$ ipython --no-banner

In [1]: import numpy as np

In [2]: np.set_printoptions(precision=2, suppress=True, linewidth=120, floatmode="fixed")

In [3]: A = np.loadtxt("m.csv", delimiter=",")

In [4]: A
Out[4]: 
array([[-1.00,  0.00,  6.00,  2.00],
       [ 0.00,  0.00,  0.00,  0.00],
       [ 1.00,  0.00,  4.00, -2.00],
       [ 0.00,  0.00,  0.00,  3.00]])

In [5]: rng = np.random.default_rng(2913)

In [6]: Y = A + rng.integers(-2, 3, (4, 3)) @ rng.integers(-2, 3, (3, 4))

In [7]: print(Y)
[[-3.00 -3.00  6.00  2.00]
 [ 0.00  0.00 -4.00 -4.00]
 [ 3.00  2.00  5.00 -1.00]
 [ 4.00  3.00 -1.00  2.00]]

In [8]: print(np.linalg.matrix_rank(Y - A, tol=1e-8))
3

In [9]: print(np.abs(Y - A).sum(axis=1))
[5.00 8.00 6.00 9.00]

In [10]: O, r_ = np.linalg.qr(Y)

In [11]: np.round(abs(r_[0, 0]), 2), np.round(np.linalg.norm(Y[:, 0]), 2)
Out[11]: (np.float64(5.83), np.float64(5.83))

In [12]: O @ r_
Out[12]: 
array([[-3.00, -3.00,  6.00,  2.00],
       [ 0.00,  0.00, -4.00, -4.00],
       [ 3.00,  2.00,  5.00, -1.00],
       [ 4.00,  3.00, -1.00,  2.00]])

In [13]: print(np.allclose(r_.T @ r_, Y.T @ Y))
True

In [14]: O
Out[14]: 
array([[-0.51,  0.83, -0.13,  0.19],
       [ 0.00,  0.00, -0.82, -0.57],
       [ 0.51,  0.51,  0.39, -0.57],
       [ 0.69,  0.24, -0.39,  0.57]])

In [15]: r_
Out[15]: 
array([[ 5.83,  4.63, -1.20, -0.17],
       [ 0.00, -0.75,  7.28,  1.61],
       [ 0.00,  0.00,  4.86,  1.86],
       [ 0.00,  0.00,  0.00,  4.35]])

In [16]: mat = np.load("sample19.npy")

In [17]: mat
Out[17]: 
array([[0.50, 0.00, 0.50, 0.00],
       [0.33, 0.67, 0.00, 0.00],
       [0.00, 0.50, 0.50, 0.00],
       [0.00, 0.00, 0.00, 1.00]])

In [18]: Y = mat / np.linalg.norm(mat, axis=1, keepdims=True)

In [19]: C2 = Y @ Y.T

In [20]: np.linalg.norm(Y, axis=1)
Out[20]: array([1.00, 1.00, 1.00, 1.00])

In [21]: (C2 - 2 * np.eye(4)).round(6).argmax(axis=1)
Out[21]: array([2, 2, 1, 0])

In [22]: np.argwhere(np.triu(np.abs(C2) > 0.95, 1))
Out[22]: array([], shape=(0, 2), dtype=int64)

In [23]: np.sort(np.linalg.eigvals(mat).real)
Out[23]: array([0.33, 0.33, 1.00, 1.00])

In [24]: (mat != 0).astype(int)
Out[24]: 
array([[1, 0, 1, 0],
       [1, 1, 0, 0],
       [0, 1, 1, 0],
       [0, 0, 0, 1]])

In [25]: print(round(np.linalg.det(mat), 2))
0.25

In [26]: x0 = np.array([0, 1, 4, 1])

In [27]: mat * x0
Out[27]: 
array([[0.00, 0.00, 2.00, 0.00],
       [0.00, 0.67, 0.00, 0.00],
       [0.00, 0.50, 2.00, 0.00],
       [0.00, 0.00, 0.00, 1.00]])

In [28]: mat @ np.eye(4)[1]
Out[28]: array([0.00, 0.67, 0.50, 0.00])

In [29]: mat @ x0
Out[29]: array([2.00, 0.67, 2.50, 1.00])

In [30]: print(mat @ np.ones(4))
[1.00 1.00 1.00 1.00]

In [31]: np.sign((mat @ x0).round(6))
Out[31]: array([1.00, 1.00, 1.00, 1.00])

In [32]: (mat * x0).sum(axis=1)
Out[32]: array([2.00, 0.67, 2.50, 1.00])

In [33]: u = np.array([1, 0, 1, 2])

In [34]: Y = mat + np.outer(u, np.eye(4)[0])

In [35]: print(np.linalg.matrix_rank(np.linalg.inv(Y) - np.linalg.inv(mat), tol=1e-8))
1

In [36]: np.linalg.matrix_rank(Y - mat)
Out[36]: np.int64(1)

In [37]: E = np.load("block5.npy")

In [38]: E
Out[38]: 
array([[-12,  16,  -4],
       [ 12, -16,   4],
       [-12,  16,  -4],
       [-12,  16,  -4]])

In [39]: r = np.linalg.matrix_rank(E)

In [40]: print(r)
1

In [41]: ns = np.linalg.svd(E)[2][r:].T

In [42]: [int(np.linalg.matrix_rank(E[:i])) for i in range(1, len(E) + 1)]
Out[42]: [1, 1, 1, 1]

In [43]: [int(np.linalg.matrix_rank(E[:, :j + 1])) for j in range(3)]
Out[43]: [1, 1, 1]

In [44]: M = np.load("test17.npy")

In [45]: M
Out[45]: 
array([[4.00, 1.00, 1.00, 1.00],
       [1.00, 4.00, 1.00, 1.00],
       [1.00, 1.00, 4.00, 1.00],
       [1.00, 1.00, 1.00, 4.00]])

In [46]: Y = np.array([[1, 2, 0], [-1, -2, -2], [1, -1, 2], [1, -1, -1]])

In [47]: M @ Y
Out[47]: 
array([[ 5.00,  4.00, -1.00],
       [-1.00, -8.00, -7.00],
       [ 5.00, -5.00,  5.00],
       [ 5.00, -5.00, -4.00]])

In [48]: np.einsum("ij->j", M)
Out[48]: array([7.00, 7.00, 7.00, 7.00])

In [49]: x0 = np.ones(4)

In [50]: for _ in range(4):
    ...:     x0 = M @ x0
    ...:     x0 /= np.linalg.norm(x0)
    ...:     print(round(x0 @ M @ x0, 2))
    ...: 
7.0
7.0
7.0
7.0

In [51]: np.round(np.linalg.eigvalsh(M)[-1], 2)
Out[51]: np.float64(7.0)

In [52]: x0
Out[52]: array([0.50, 0.50, 0.50, 0.50])

In [53]: lab = rng.permutation(4)

In [54]: print(lab)
[1 3 0 2]

In [55]: Y = M[lab][:, lab]

In [56]: np.allclose(Y, M)
Out[56]: True

In [57]: Y
Out[57]: 
array([[4.00, 1.00, 1.00, 1.00],
       [1.00, 4.00, 1.00, 1.00],
       [1.00, 1.00, 4.00, 1.00],
       [1.00, 1.00, 1.00, 4.00]])

In [58]: np.sort(np.abs(np.linalg.eigvals(Y)))
Out[58]: array([3.00, 3.00, 3.00, 7.00])

In [59]: Y = M / np.sqrt((M ** 2).mean(axis=1, keepdims=True))

In [60]: np.linalg.norm(Y, axis=1)
Out[60]: array([2.00, 2.00, 2.00, 2.00])

In [61]: np.linalg.matrix_rank(Y) == np.linalg.matrix_rank(M)
Out[61]: np.True_

In [62]: np.linalg.matrix_rank(M - M.mean(axis=1, keepdims=True))
Out[62]: np.int64(3)

In [63]: u, r1 = M[1], M[0]

In [64]: print(u @ u)
19.0

In [65]: pr = (u @ r1) / (u @ u) * u

In [66]: r1 - pr
Out[66]: array([ 3.47, -1.11,  0.47,  0.47])

In [67]: pr
Out[67]: array([0.53, 2.11, 0.53, 0.53])

In [68]: F = np.loadtxt("data.csv", delimiter=",")

In [69]: F
Out[69]: 
array([[-0.86,  0.26,  0.05],
       [ 0.34, -0.35,  0.06],
       [ 0.34,  0.82, -0.40],
       [-0.17, -0.37, -0.91]])

In [70]: Y = np.c_[F[:, :2] @ np.array([[1, 3], [1, 3]]), np.array([5, 0, 3, 2])]

In [71]: Y
Out[71]: 
array([[-0.60, -1.79,  5.00],
       [-0.01, -0.03,  0.00],
       [ 1.16,  3.48,  3.00],
       [-0.54, -1.63,  2.00]])

In [72]: np.linalg.matrix_rank(np.c_[F, Y])
Out[72]: np.int64(4)

In [73]: np.round(np.linalg.lstsq(F, Y[:, 0])[0], 2) + 0
Out[73]: array([1.00, 1.00, 0.00])

In [74]: C2 = Y.T @ Y

In [75]: (Y @ Y.T).shape
Out[75]: (4, 4)

In [76]: np.diag(C2)
Out[76]: array([ 2.00, 18.00, 38.00])

In [77]: proj = F @ np.linalg.solve(F.T @ F, F.T)

In [78]: np.allclose(proj @ proj, proj)
Out[78]: True

In [79]: np.round((np.eye(4) - proj) @ F, 2) + 0
Out[79]: 
array([[0.00, 0.00, 0.00],
       [0.00, 0.00, 0.00],
       [0.00, 0.00, 0.00],
       [0.00, 0.00, 0.00]])

In [80]: proj @ F[:, 2]
Out[80]: array([ 0.05,  0.06, -0.40, -0.91])

In [81]: np.trace(proj)
Out[81]: np.float64(3.0)

In [82]: arr = np.loadtxt("case1.csv", delimiter=",")

In [83]: arr
Out[83]: 
array([[ 2.66,  0.51,  0.80],
       [ 0.51,  2.23, -1.21],
       [ 0.80, -1.21,  1.11]])

In [84]: left, sigma, Vh = np.linalg.svd(arr)

In [85]: V = Vh[:(sigma > 1e-8).sum()]

In [86]: x0 = arr[1] + -1 * arr[2] + rng.integers(2) * np.eye(3)[1]

In [87]: x0
Out[87]: array([-0.29,  3.43, -2.32])

In [88]: round(float(np.linalg.norm(x0 - V.T @ V @ x0)), 2)
Out[88]: 0.0

In [89]: np.allclose(V.T @ V @ x0, x0)
Out[89]: True

In [90]: r = np.linalg.matrix_rank(arr)

In [91]: r
Out[91]: np.int64(2)

In [92]: ns = np.linalg.svd(arr)[2][r:].T

In [93]: [int(np.linalg.matrix_rank(arr[:i])) for i in range(1, len(arr) + 1)]
Out[93]: [1, 2, 2]

In [94]: arr @ ns
Out[94]: 
array([[0.00],
       [0.00],
       [0.00]])

In [95]: ns[:, 0] / ns[np.abs(ns[:, 0]).round(6).argmax(), 0]
Out[95]: array([-0.42,  0.64,  1.00])

In [96]: print([int(np.linalg.matrix_rank(arr[:, :j + 1])) for j in range(3)])
[1, 2, 2]

In [97]: [int(np.linalg.matrix_rank(np.delete(arr, i, axis=0))) for i in range(3)]
Out[97]: [2, 2, 2]

In [98]: ns @ ns.T
Out[98]: 
array([[ 0.11, -0.17, -0.27],
       [-0.17,  0.26,  0.40],
       [-0.27,  0.40,  0.63]])

In [99]: np.allclose(arr @ ns, 0)
Out[99]: True

In [100]: [round(float(x), 2) for x in np.linalg.svd(arr, compute_uv=False)[:3]]
Out[100]: [3.0, 3.0, 0.0]

In [101]: vals, V = np.linalg.eigh(arr)

In [102]: x0 = np.array([0, 2, 1])

In [103]: print(V * np.maximum(vals, 0) @ V.T)
[[ 2.66  0.51  0.80]
 [ 0.51  2.23 -1.21]
 [ 0.80 -1.21  1.11]]

In [104]: round(float(x0 @ arr @ x0), 2)
Out[104]: 5.18

In [105]: m1 = np.load("x.npy")

In [106]: m1
Out[106]: 
array([[0, 5, 2, 1],
       [0, 0, 3, 3],
       [0, 0, 0, 5],
       [0, 0, 0, 0]])

In [107]: x0 = np.array([3, 3, -1, 3])

In [108]: m1 @ np.ones(4)
Out[108]: array([8.00, 6.00, 5.00, 0.00])

In [109]: np.linalg.norm(m1 @ x0) <= np.linalg.norm(m1, 2) * np.linalg.norm(x0) + 1e-9
Out[109]: np.True_

In [110]: T = np.stack([m1, 2 * m1, m1[::-1]])

In [111]: T.shape
Out[111]: (3, 4, 4)

In [112]: T.sum(axis=0)
Out[112]: 
array([[ 0, 15,  6,  3],
       [ 0,  0,  9, 14],
       [ 0,  0,  3, 18],
       [ 0,  5,  2,  1]])

In [113]: np.linalg.det(T)
Out[113]: array([0.00, 0.00, 0.00])

In [114]: np.einsum("bij,cij->bc", T, T)
Out[114]: 
array([[ 73, 146,  30],
       [146, 292,  60],
       [ 30,  60,  73]])

In [115]: print((T @ m1.T).shape)
(3, 4, 4)

In [116]: np.allclose(m1[:-1].T @ np.linalg.lstsq(m1[:-1].T, m1[-1])[0], m1[-1])
Out[116]: True

In [117]: np.round(m1 @ np.linalg.pinv(m1) @ m1, 2) + 0
Out[117]: 
array([[0.00, 5.00, 2.00, 1.00],
       [0.00, 0.00, 3.00, 3.00],
       [0.00, 0.00, 0.00, 5.00],
       [0.00, 0.00, 0.00, 0.00]])

In [118]: print(round(np.trace(np.linalg.pinv(m1) @ m1), 2))
3.0

In [119]: np.unique(m1.round(6), axis=0).shape
Out[119]: (4, 4)

In [120]: r = np.linalg.matrix_rank(m1)

In [121]: r
Out[121]: np.int64(3)

In [122]: ns = np.linalg.svd(m1)[2][r:].T

In [123]: np.allclose(m1 @ ns, 0)
Out[123]: True

In [124]: print(np.linalg.matrix_rank(m1.T @ m1), np.linalg.matrix_rank(m1 @ m1.T))
3 3

In [125]: m1 @ ns
Out[125]: 
array([[0.00],
       [0.00],
       [0.00],
       [0.00]])

In [126]: [int(np.linalg.matrix_rank(m1[:i])) for i in range(1, len(m1) + 1)]
Out[126]: [1, 2, 3, 3]

In [127]: W0 = np.array([[0.0, 1.0, 1.0], [1.0, 0.0, 1.0], [1.0, 1.0, 0.0]])

In [128]: u = np.array([5, -6, -9])

In [129]: Y = W0 + np.outer(u, np.eye(3)[2])

In [130]: round(float(np.linalg.det(Y) / np.linalg.det(W0)), 2), np.round(1 + np.linalg.solve(W0, u)[2], 2)
Out[130]: (5.0, np.float64(5.0))

In [131]: Y
Out[131]: 
array([[ 0.00,  1.00,  6.00],
       [ 1.00,  0.00, -5.00],
       [ 1.00,  1.00, -9.00]])

In [132]: vals, V = np.linalg.eig(Y)

In [133]: np.round(np.prod(vals), 2)
Out[133]: np.float64(10.0)

In [134]: np.sort(np.linalg.eigvals(np.linalg.inv(Y)))
Out[134]: array([-1.00, -0.11,  0.91])

In [135]: np.sort(np.linalg.eigvals(Y.T))
Out[135]: array([-9.10, -1.00,  1.10])

In [136]: O = W0.astype(float).copy()

In [137]: for j in range(3):
     ...:     O[:, j] -= O[:, :j] @ (O[:, :j].T @ O[:, j])
     ...:     O[:, j] /= np.linalg.norm(O[:, j])
     ...: 

In [138]: np.round(O.T @ W0, 2) + 0
Out[138]: 
array([[1.41, 0.71, 0.71],
       [0.00, 1.22, 0.41],
       [0.00, 0.00, 1.15]])

In [139]: vals, V = np.linalg.eigvalsh(W0)
ValueError: too many values to unpack (expected 2)


In [140]: vals, V = np.linalg.eigh(W0)

In [141]: print(np.round(V.T @ V, 2) + 0)
[[1.00 0.00 0.00]
 [0.00 1.00 0.00]
 [0.00 0.00 1.00]]

In [142]: print(np.linalg.svd(W0, compute_uv=False))
[2.00 1.00 1.00]

In [143]: np.round(V @ np.diag(vals) @ V.T, 2) + 0
Out[143]: 
array([[0.00, 1.00, 1.00],
       [1.00, 0.00, 1.00],
       [1.00, 1.00, 0.00]])

In [144]: np.linalg.eigvalsh(W0 @ W0)
Out[144]: array([1.00, 1.00, 4.00])

In [145]: np.abs(V[:, -1]).round(6).argmax()
Out[145]: np.int64(0)

In [146]: np.abs(V[:, -1])
Out[146]: array([0.58, 0.58, 0.58])

In [147]: print(vals)
[-1.00 -1.00  2.00]
